% python3 -q
>>> import numpy as np
>>> import numpy.linalg as la
>>> np.set_printoptions(suppress=True, linewidth=140)
>>> data = np.maximum(np.array([[0, 0],
...     [3, -3],
...     [-3, -3],
...     [0, 3],
...     [3, -1],
...     [-2, -1],
...     [0, 2],
...     [2, -2],
...     [-3, 2],
...     [-3, -1],
...     [-3, 2],
...     [0, 0],
...     [-2, -3],
...     [-3, 3],
...     [0, -1],
...     [-1, -2],
...     [0, -2],
...     [3, 3],
...     [3, 3],
...     [3, 1],
...     [-3, 3],
...     [-3, -2],
...     [-1, 1],
...     [0, 0],
...     [0, 1],
...     [2, 2],
...     [2, 2],
...     [2, 2],
...     [-2, 1],
...     [-3, 3],
...     [-2, -1],
...     [-2, 3],
...     [1, 1],
...     [-3, 2]]) @ np.array([[0, 1, 0, 1, 2, 1, 2, 0], [2, 1, 2, 0, 0, 1, 0, 0]]) + np.array([2, 5, -3, -5, -3, -2, -1, -1]), 0)
>>> data
array([[ 2,  5,  0,  0,  0,  0,  0,  0],
       [ 0,  5,  0,  0,  3,  0,  5,  0],
       [ 0,  0,  0,  0,  0,  0,  0,  0],
       [ 8,  8,  3,  0,  0,  1,  0,  0],
       [ 0,  7,  0,  0,  3,  0,  5,  0],
       [ 0,  2,  0,  0,  0,  0,  0,  0],
       [ 6,  7,  1,  0,  0,  0,  0,  0],
       [ 0,  5,  0,  0,  1,  0,  3,  0],
       [ 6,  4,  1,  0,  0,  0,  0,  0],
       [ 0,  1,  0,  0,  0,  0,  0,  0],
       [ 6,  4,  1,  0,  0,  0,  0,  0],
       [ 2,  5,  0,  0,  0,  0,  0,  0],
       [ 0,  0,  0,  0,  0,  0,  0,  0],
       [ 8,  5,  3,  0,  0,  0,  0,  0],
       [ 0,  4,  0,  0,  0,  0,  0,  0],
       [ 0,  2,  0,  0,  0,  0,  0,  0],
       [ 0,  3,  0,  0,  0,  0,  0,  0],
       [ 8, 11,  3,  0,  3,  4,  5,  0],
       [ 8, 11,  3,  0,  3,  4,  5,  0],
       [ 4,  9,  0,  0,  3,  2,  5,  0],
       [ 8,  5,  3,  0,  0,  0,  0,  0],
       [ 0,  0,  0,  0,  0,  0,  0,  0],
       [ 4,  5,  0,  0,  0,  0,  0,  0],
       [ 2,  5,  0,  0,  0,  0,  0,  0],
       [ 4,  6,  0,  0,  0,  0,  0,  0],
       [ 6,  9,  1,  0,  1,  2,  3,  0],
       [ 6,  9,  1,  0,  1,  2,  3,  0],
       [ 6,  9,  1,  0,  1,  2,  3,  0],
       [ 4,  4,  0,  0,  0,  0,  0,  0],
       [ 8,  5,  3,  0,  0,  0,  0,  0],
       [ 0,  2,  0,  0,  0,  0,  0,  0],
       [ 8,  6,  3,  0,  0,  0,  0,  0],
       [ 4,  7,  0,  0,  0,  0,  1,  0],
       [ 6,  4,  1,  0,  0,  0,  0,  0]])
>>> # looks like rank 6
>>> np.round(np.trace(la.pinv(data) @ data), 1)
np.float64(6.0)
>>> np.unique(data.round(6), axis=0).shape
(21, 8)
>>> la.lstsq(data[:-1].T, data[-1])[2]
np.int32(6)
>>> np.abs(np.diag(la.qr(data)[1])) > 1e-9
array([ True,  True,  True, False,  True,  True,  True, False])
